% ipython --no-banner

In [1]: import numpy as np

In [2]: from numpy import linalg as LA

In [3]: np.set_printoptions(precision=1, suppress=True, linewidth=120, sign=" ")

In [4]: K = np.load("run19.npy")

In [5]: K
Out[5]: 
array([[ 1,  2,  3,  3,  1,  1,  0],
       [ 2,  2,  0,  2,  1,  0,  1],
       [ 1,  0,  2,  1,  1,  3,  0],
       [ 2,  0,  3,  0,  0,  1,  3],
       [ 0,  3,  0,  1,  2,  3,  2]])

In [6]: x0 = np.array([-4, 5, -4, -7, -1, -6, -2])

In [7]: a = np.maximum(K @ x0, 0)

In [8]: a
Out[8]: array([ 0,  0,  0,  0,  0])

In [9]: K.T @ a
Out[9]: array([ 0,  0,  0,  0,  0,  0,  0])

In [10]: U, sv = LA.svd(K)
---------------------------------------------------------------------------
ValueError                                Traceback (most recent call last)
Cell In[10], line 1
----> 1 U, sv = LA.svd(K)

ValueError: too many values to unpack (expected 2)

In [11]: U, sv, Vt = LA.svd(K, full_matrices=False)

In [12]: np.round(U.T @ U, 1) + 0
Out[12]: 
array([[ 1.,  0.,  0.,  0.,  0.],
       [ 0.,  1.,  0.,  0.,  0.],
       [ 0.,  0.,  1.,  0.,  0.],
       [ 0.,  0.,  0.,  1.,  0.],
       [ 0.,  0.,  0.,  0.,  1.]])

In [13]: sv
Out[13]: array([ 8.1,  4.1,  3.3,  3. ,  1.4])

In [14]: np.abs(U[:, 0]).round(6).argmax()
Out[14]: np.int64(0)

In [15]: round(np.sqrt((sv ** 2).sum()), 1), np.round(LA.norm(K), 1)
Out[15]: (np.float64(10.2), np.float64(10.2))

In [16]: sv / sv[0]
Out[16]: array([ 1. ,  0.5,  0.4,  0.4,  0.2])

In [17]: np.round(U.T @ K @ Vt.T, 1) + 0
Out[17]: 
array([[ 8.1,  0. ,  0. ,  0. ,  0. ],
       [ 0. ,  4.1,  0. ,  0. ,  0. ],
       [ 0. ,  0. ,  3.3,  0. ,  0. ],
       [ 0. ,  0. ,  0. ,  3. ,  0. ],
       [ 0. ,  0. ,  0. ,  0. ,  1.4]])

In [18]: np.round(Vt @ Vt.T, 1) + 0
Out[18]: 
array([[ 1.,  0.,  0.,  0.,  0.],
       [ 0.,  1.,  0.,  0.,  0.],
       [ 0.,  0.,  1.,  0.,  0.],
       [ 0.,  0.,  0.,  1.,  0.],
       [ 0.,  0.,  0.,  0.,  1.]])

In [19]: np.abs(Vt[0])
Out[19]: array([ 0.3,  0.4,  0.4,  0.4,  0.3,  0.5,  0.3])

In [20]: np.cumsum(sv ** 2) / np.sum(sv ** 2)
Out[20]: array([ 0.6,  0.8,  0.9,  1. ,  1. ])

In [21]: arr = np.loadtxt("test11.csv", delimiter=",")

In [22]: arr
Out[22]: 
array([[-2.8, -0.8, -0.5,  0.8, -1.2,  1.4,  0.8,  0.4,  0.8,  0.8],
       [ 0.1, -1.4, -0.7,  0.1,  0.1, -1.8,  0.9,  2.1,  0.7,  1.4],
       [-0.7,  1.5, -0.2,  0.3,  0.3, -1.4, -0.5,  0.2, -0.7, -0.5],
       [-2.6,  0.6,  1.1, -1.2,  0.2, -0.7, -0.9, -1. , -1. , -0.6],
       [-0.9,  0.5, -1.8, -1.2,  0.1,  0.4,  0. ,  2.3,  1. , -0.5],
       [ 1.1,  0.4, -1.1, -0.8,  0.8,  2.6, -0.2,  0.8,  0.9,  0.6],
       [-0.1, -2.3, -2.3, -0.3, -1.4, -0.2,  1.6,  0.7,  0.4,  0.1],
       [ 0.6,  0. ,  0.7, -0.1, -0.7,  0.4,  2.1,  0.5, -0.1, -1. ],
       [-0.6,  0.9,  0.2,  0.9, -0.4, -0.1,  0.4,  1.7,  1. , -0.3]])

In [23]: def softmax(z):
    ...:     e = np.exp(z - z.max(axis=-1, keepdims=True))
    ...:     return e / e.sum(axis=-1, keepdims=True)
    ...: 

In [24]: softmax(arr).sum(axis=1)
Out[24]: array([ 1.,  1.,  1.,  1.,  1.,  1.,  1.,  1.,  1.])

In [25]: np.round(softmax(arr[8]), 1) + 0
Out[25]: array([ 0. ,  0.1,  0.1,  0.1,  0. ,  0. ,  0.1,  0.3,  0.1,  0. ])

In [26]: S = arr @ arr.T / np.sqrt(10)

In [27]: np.round(softmax(S), 1) + 0
Out[27]: 
array([[ 0.8,  0. ,  0. ,  0. ,  0. ,  0. ,  0.1,  0. ,  0. ],
       [ 0. ,  0.7,  0. ,  0. ,  0. ,  0. ,  0.1,  0. ,  0. ],
       [ 0. ,  0.1,  0.4,  0.3,  0.1,  0. ,  0. ,  0. ,  0.1],
       [ 0. ,  0. ,  0.1,  0.9,  0. ,  0. ,  0. ,  0. ,  0. ],
       [ 0. ,  0.1,  0. ,  0. ,  0.7,  0.1,  0.1,  0. ,  0.1],
       [ 0. ,  0. ,  0. ,  0. ,  0.1,  0.8,  0. ,  0. ,  0. ],
       [ 0. ,  0.1,  0. ,  0. ,  0. ,  0. ,  0.8,  0. ,  0. ],
       [ 0.1,  0.1,  0. ,  0. ,  0.1,  0. ,  0.1,  0.5,  0.1],
       [ 0.1,  0.1,  0.1,  0. ,  0.2,  0. ,  0. ,  0.1,  0.3]])

In [28]: softmax(S).round(6).argmax(axis=1)
Out[28]: array([ 0,  1,  2,  3,  4,  5,  6,  7,  8])

In [29]: np.round(softmax(S + np.triu(np.full(S.shape, -np.inf), 1)), 1) + 0
Out[29]: 
array([[ 1. ,  0. ,  0. ,  0. ,  0. ,  0. ,  0. ,  0. ,  0. ],
       [ 0. ,  1. ,  0. ,  0. ,  0. ,  0. ,  0. ,  0. ,  0. ],
       [ 0.1,  0.1,  0.8,  0. ,  0. ,  0. ,  0. ,  0. ,  0. ],
       [ 0. ,  0. ,  0.1,  0.9,  0. ,  0. ,  0. ,  0. ,  0. ],
       [ 0.1,  0.1,  0. ,  0. ,  0.8,  0. ,  0. ,  0. ,  0. ],
       [ 0. ,  0. ,  0. ,  0. ,  0.1,  0.9,  0. ,  0. ,  0. ],
       [ 0. ,  0.1,  0. ,  0. ,  0. ,  0. ,  0.8,  0. ,  0. ],
       [ 0.1,  0.1,  0. ,  0. ,  0.1,  0.1,  0.1,  0.6,  0. ],
       [ 0.1,  0.1,  0.1,  0. ,  0.2,  0. ,  0. ,  0.1,  0.3]])
